$ python3 -q
>>> import numpy as np
>>> from numpy import linalg as LA
>>> np.set_printoptions(precision=2, suppress=True, linewidth=120, legacy="1.25")
>>> m1 = 3 * np.eye(4) + np.ones((4, 4))
>>> m1
array([[4., 1., 1., 1.],
       [1., 4., 1., 1.],
       [1., 1., 4., 1.],
       [1., 1., 1., 4.]])
>>> rng = np.random.default_rng(20430)
>>> out = m1 + rng.integers(-2, 3, (4, 1)) @ rng.integers(-2, 3, (1, 4))
>>> out
array([[ 3.,  2., -1.,  3.],
       [-1.,  6., -3.,  5.],
       [ 2.,  0.,  6., -1.],
       [ 2.,  0.,  3.,  2.]])
>>> np.abs(out - m1).sum(axis=1)
array([ 6., 12.,  6.,  6.])
>>> np.round(LA.svd(out - m1, compute_uv=False), 2) + 0
array([8.37, 0.  , 0.  , 0.  ])
>>> data = np.load("run15.npy")
>>> data
array([[ 0.09, -0.45,  1.56,  0.03, -1.41],
       [ 0.03,  0.47, -0.96,  0.15,  1.07],
       [-2.16, -3.15, -4.14, -3.87, -0.81],
       [-1.32, -1.46, -3.64, -2.26,  0.66]])
>>> u = np.array([1, 1])
>>> np.polyval(u, data[0])
array([ 1.09,  0.55,  2.56,  1.03, -0.41])
>>> np.correlate(data[0], data[1], "full")
array([ 0.1 , -0.47,  1.52,  0.74, -3.21,  0.48,  1.41, -0.66, -0.04])
>>> J = np.array([[1.3, -0.3, 0.4, -1.5, -1.0, 2.4, 0.2],
...     [0.7, -0.4, 0.3, 0.0, -0.3, -0.7, 2.7],
...     [0.5, 0.3, -1.2, -0.7, 0.1, -0.6, -1.3],
...     [1.4, -0.7, -2.8, -0.5, 0.5, -1.0, 1.0],
...     [1.2, 1.3, -0.1, -0.4, 0.7, 0.6, -1.1],
...     [1.6, 0.4, 1.1, -0.2, 0.8, -0.5, -0.7],
...     [-0.9, -1.5, 0.6, -0.2, -1.0, -1.0, 0.8]])
>>> J
array([[ 1.3, -0.3,  0.4, -1.5, -1. ,  2.4,  0.2],
       [ 0.7, -0.4,  0.3,  0. , -0.3, -0.7,  2.7],
       [ 0.5,  0.3, -1.2, -0.7,  0.1, -0.6, -1.3],
       [ 1.4, -0.7, -2.8, -0.5,  0.5, -1. ,  1. ],
       [ 1.2,  1.3, -0.1, -0.4,  0.7,  0.6, -1.1],
       [ 1.6,  0.4,  1.1, -0.2,  0.8, -0.5, -0.7],
       [-0.9, -1.5,  0.6, -0.2, -1. , -1. ,  0.8]])
>>> x0 = np.array([7, -5, -1, 9, 3, -3, 2])
>>> target = J @ x0
>>> target
array([-13.1,  13.2,  -3.6,  18.1,  -3.5,   8.8,   0.4])
>>> np.round(LA.solve(J.T, J[1]), 2) + 0
array([0., 1., 0., 0., 0., 0., 0.])
>>> LA.solve(J, target)
array([ 7., -5., -1.,  9.,  3., -3.,  2.])
>>> LA.solve(J, 3 * target)
array([ 21., -15.,  -3.,  27.,   9.,  -9.,   6.])
